In [1]: import numpy as np

In [2]: np.set_printoptions(precision=2, suppress=True, linewidth=160)

In [3]: mat = np.array([[-2, -1, 0], [2, 2, -1], [0, 0, 2], [2, -1, 0]])

In [4]: mat[2] = mat[1]

In [5]: print(mat)
[[-2 -1  0]
 [ 2  2 -1]
 [ 2  2 -1]
 [ 2 -1  0]]

In [6]: rng = np.random.default_rng(29)

In [7]: z = rng.permutation(3)

In [8]: B = mat[:, z] * rng.choice([-1, 1], 3)

In [9]: print(B)
[[ 0 -2  1]
 [-1  2 -2]
 [-1  2 -2]
 [ 0  2  1]]

In [10]: left, _, vt = np.linalg.svd(mat.T @ B)

In [11]: print(np.round(left @ vt, 2) + 0)
[[ 0.  1.  0.]
 [ 0.  0. -1.]
 [ 1.  0.  0.]]

In [12]: print(np.round(np.linalg.lstsq(mat, B)[0], 2) + 0)
[[ 0.  1.  0.]
 [ 0.  0. -1.]
 [ 1.  0.  0.]]

In [13]: print(z)
[2 0 1]

In [14]: G = B.T @ B

In [15]: print(np.linalg.eigvalsh(G)[::-1])
[23.02  4.68  0.3 ]

In [16]: print(np.allclose(G, G.T))
True

In [17]: vec = np.array([4, 3, 5])

In [18]: y = mat @ vec

In [19]: print(np.linalg.solve(mat.T @ mat, mat.T @ y))
[4. 3. 5.]

In [20]: y = y + 0.02 * rng.normal(size=4)

In [21]: print(y)
[-11.     9.     9.     5.01]

In [22]: c, *_ = np.linalg.lstsq(mat, y)

In [23]: print(c)
[4. 3. 5.]

In [24]: print(round(float(np.linalg.norm(y - mat @ c)), 2))
0.0

In [25]: print(c.round())
[4. 3. 5.]

In [26]: vec = np.array([5, -4, 4])

In [27]: print(np.einsum("ij,j->i", mat, vec))
[-6 -2 -2 14]

In [28]: print(mat @ (2 * vec))
[-12  -4  -4  28]

In [29]: print(np.sign((mat @ vec).round(6)))
[-1 -1 -1  1]

In [30]: print(mat @ np.eye(3)[1])
[-1.  2.  2. -1.]

In [31]: W0 = np.load("layer10.npy")

In [32]: print(W0)
[[22  0 23]
 [14  0 15]
 [10  0 11]
 [ 8  0  9]
 [22  0 23]
 [14  0 15]
 [ 8  0  9]
 [14  0 15]
 [10  0 11]
 [22  0 23]
 [22  0 23]
 [22  0 23]
 [ 6  1  7]
 [22  0 23]
 [18  0 19]
 [22  0 23]
 [ 6  1  7]
 [14  0 15]
 [ 4  3  5]
 [ 4  3  5]]

In [33]: cen = (W0 - W0.mean(axis=0)) / W0.std(axis=0)

In [34]: print(np.argwhere(np.abs(cen) > 2))
[[18  1]
 [19  1]]

In [35]: c = np.linalg.lstsq(np.delete(cen, 1, axis=1), cen[:, 1])[0]

In [36]: print(round(1 - np.var(cen[:, 1] - np.delete(cen, 1, axis=1) @ c), 2))
0.4

In [37]: print(c)
[-0.32 -0.32]

In [38]: print(np.abs(c).argmax())
0

In [39]: vec = np.array([2, 0, 2])

In [40]: y = W0 @ vec

In [41]: print(y)
[90 58 42 34 90 58 34 58 42 90 90 90 26 90 74 90 26 58 18 18]

In [42]: print(np.round(np.linalg.pinv(W0) @ W0, 2) + 0)
[[1. 0. 0.]
 [0. 1. 0.]
 [0. 0. 1.]]

In [43]: y = y + 0.3 * rng.normal(size=20)

In [44]: print(y)
[89.99 58.17 41.8  33.89 89.74 57.5  33.33 58.02 41.75 89.77 89.83 90.13 26.17 90.21 74.28 90.89 26.09 58.05 17.35 17.49]

In [45]: c, *_ = np.linalg.lstsq(W0, y)

In [46]: print(np.round(W0.T @ (y - W0 @ c), 2) + 0)
[0. 0. 0.]

In [47]: print(round(float(np.linalg.norm(y - W0 @ c)), 2))
1.39

In [48]: print([round(float(np.linalg.norm(np.linalg.solve(W0.T @ W0 + lam * np.eye(3), W0.T @ y))), 2) for lam in (0, 1, 10, 100)])
[2.88, 2.84, 2.83, 2.8]
